In [1]: import numpy as np

In [2]: np.set_printoptions(suppress=True, linewidth=200)

In [3]: tidy = lambda a: np.round(a, 2) + 0

In [4]: F = np.array([[-6, -1, 6, 3, -4],
   ...:     [-1, -2, 0, -5, 5],
   ...:     [6, 0, 2, -1, 1],
   ...:     [3, -5, -1, 2, 0],
   ...:     [-4, 5, 1, 0, -4]])

In [5]: u, r1 = F[3], F[1]

In [6]: u @ r1
Out[6]: np.int64(-3)

In [7]: pr = (u @ r1) / (u @ u) * u

In [8]: np.outer(u, r1)
Out[8]: 
array([[ -3,  -6,   0, -15,  15],
       [  5,  10,   0,  25, -25],
       [  1,   2,   0,   5,  -5],
       [ -2,  -4,   0, -10,  10],
       [  0,   0,   0,   0,   0]])

In [9]: tidy(pr)
Out[9]: array([-0.23,  0.38,  0.08, -0.15,  0.  ])

In [10]: M2 = F / np.sqrt((F ** 2).mean(axis=1, keepdims=True))

In [11]: tidy(M2[3])
Out[11]: array([ 1.07, -1.79, -0.36,  0.72,  0.  ])

In [12]: np.linalg.matrix_rank(F - F.mean(axis=1, keepdims=True))
Out[12]: np.int64(4)

In [13]: np.linalg.matrix_rank(M2) == np.linalg.matrix_rank(F)
Out[13]: np.True_

In [14]: rng = np.random.default_rng(35)

In [15]: z = rng.permutation(5)

In [16]: M2 = F[:, z] * rng.choice([-1, 1], 5)

In [17]: M2
Out[17]: 
array([[-1,  6,  6,  3,  4],
       [-2,  0,  1, -5, -5],
       [ 0,  2, -6, -1, -1],
       [-5, -1, -3,  2,  0],
       [ 5,  1,  4,  0,  4]])

In [18]: U, _, VT = np.linalg.svd(F.T @ M2)

In [19]: z
Out[19]: array([1, 2, 0, 3, 4])

In [20]: tidy(np.linalg.lstsq(F, M2)[0])
Out[20]: 
array([[ 0.,  0., -1.,  0.,  0.],
       [ 1.,  0.,  0.,  0.,  0.],
       [ 0.,  1.,  0.,  0.,  0.],
       [ 0.,  0.,  0.,  1.,  0.],
       [ 0.,  0.,  0.,  0., -1.]])

In [21]: tidy(U @ VT)
Out[21]: 
array([[ 0.,  0., -1.,  0.,  0.],
       [ 1.,  0.,  0.,  0.,  0.],
       [ 0.,  1.,  0.,  0.,  0.],
       [ 0.,  0.,  0.,  1.,  0.],
       [ 0.,  0.,  0.,  0., -1.]])

In [22]: (M2 + M2.T) / 2
Out[22]: 
array([[-1. ,  2. ,  3. , -1. ,  4.5],
       [ 2. ,  0. ,  1.5, -3. , -2. ],
       [ 3. ,  1.5, -6. , -2. ,  1.5],
       [-1. , -3. , -2. ,  2. ,  0. ],
       [ 4.5, -2. ,  1.5,  0. ,  4. ]])

In [23]: np.linalg.matrix_power(M2, 4)
Out[23]: 
array([[  -47,   482,  -985,   208,   -79],
       [ -266,  -182, -1023,   119,  -153],
       [ -234,  -460,  1691,    84,     4],
       [ -129,   197,    39,   796,  1038],
       [  247,   301,    15, -1137, -1057]])

In [24]: tidy(np.sort(np.abs(np.linalg.eigvals(M2))))
Out[24]: array([4.31, 4.31, 5.23, 5.23, 6.69])

In [25]: M2 @ M2
Out[25]: 
array([[ -6,   7, -29, -33, -24],
       [  2, -10, -23, -17, -29],
       [ -4, -12,  37,  -6,  -8],
       [ -3, -38, -19,  -3, -12],
       [ 13,  42,  23,   6,  27]])

In [26]: tidy(np.abs(np.linalg.eigvals(M2)).max())
Out[26]: np.float64(6.69)

In [27]: feats = np.load("m.npy")

In [28]: feats
Out[28]: 
array([[1.  , 0.5 , 0.25, 0.12, 0.06, 0.03],
       [0.5 , 1.  , 0.5 , 0.25, 0.12, 0.06],
       [0.25, 0.5 , 1.  , 0.5 , 0.25, 0.12],
       [0.12, 0.25, 0.5 , 1.  , 0.5 , 0.25],
       [0.06, 0.12, 0.25, 0.5 , 1.  , 0.5 ],
       [0.03, 0.06, 0.12, 0.25, 0.5 , 1.  ]])

In [29]: # symmetric, so the eigenvalues are real

In [30]: L = np.linalg.cholesky(feats)

In [31]: tidy(np.diag(L) ** 2)
Out[31]: array([1.  , 0.75, 0.75, 0.75, 0.75, 0.75])

In [32]: tidy(L @ L.T)
Out[32]: 
array([[1.  , 0.5 , 0.25, 0.12, 0.06, 0.03],
       [0.5 , 1.  , 0.5 , 0.25, 0.12, 0.06],
       [0.25, 0.5 , 1.  , 0.5 , 0.25, 0.12],
       [0.12, 0.25, 0.5 , 1.  , 0.5 , 0.25],
       [0.06, 0.12, 0.25, 0.5 , 1.  , 0.5 ],
       [0.03, 0.06, 0.12, 0.25, 0.5 , 1.  ]])

In [33]: tidy(np.prod(np.diag(L)) ** 2), tidy(np.linalg.det(feats))
Out[33]: (np.float64(0.24), np.float64(0.24))

In [34]: tidy(L)
Out[34]: 
array([[1.  , 0.  , 0.  , 0.  , 0.  , 0.  ],
       [0.5 , 0.87, 0.  , 0.  , 0.  , 0.  ],
       [0.25, 0.43, 0.87, 0.  , 0.  , 0.  ],
       [0.12, 0.22, 0.43, 0.87, 0.  , 0.  ],
       [0.06, 0.1 , 0.22, 0.43, 0.87, 0.  ],
       [0.03, 0.05, 0.1 , 0.22, 0.43, 0.87]])

In [35]: np.linalg.eigvalsh(feats).min() > 0
Out[35]: np.True_
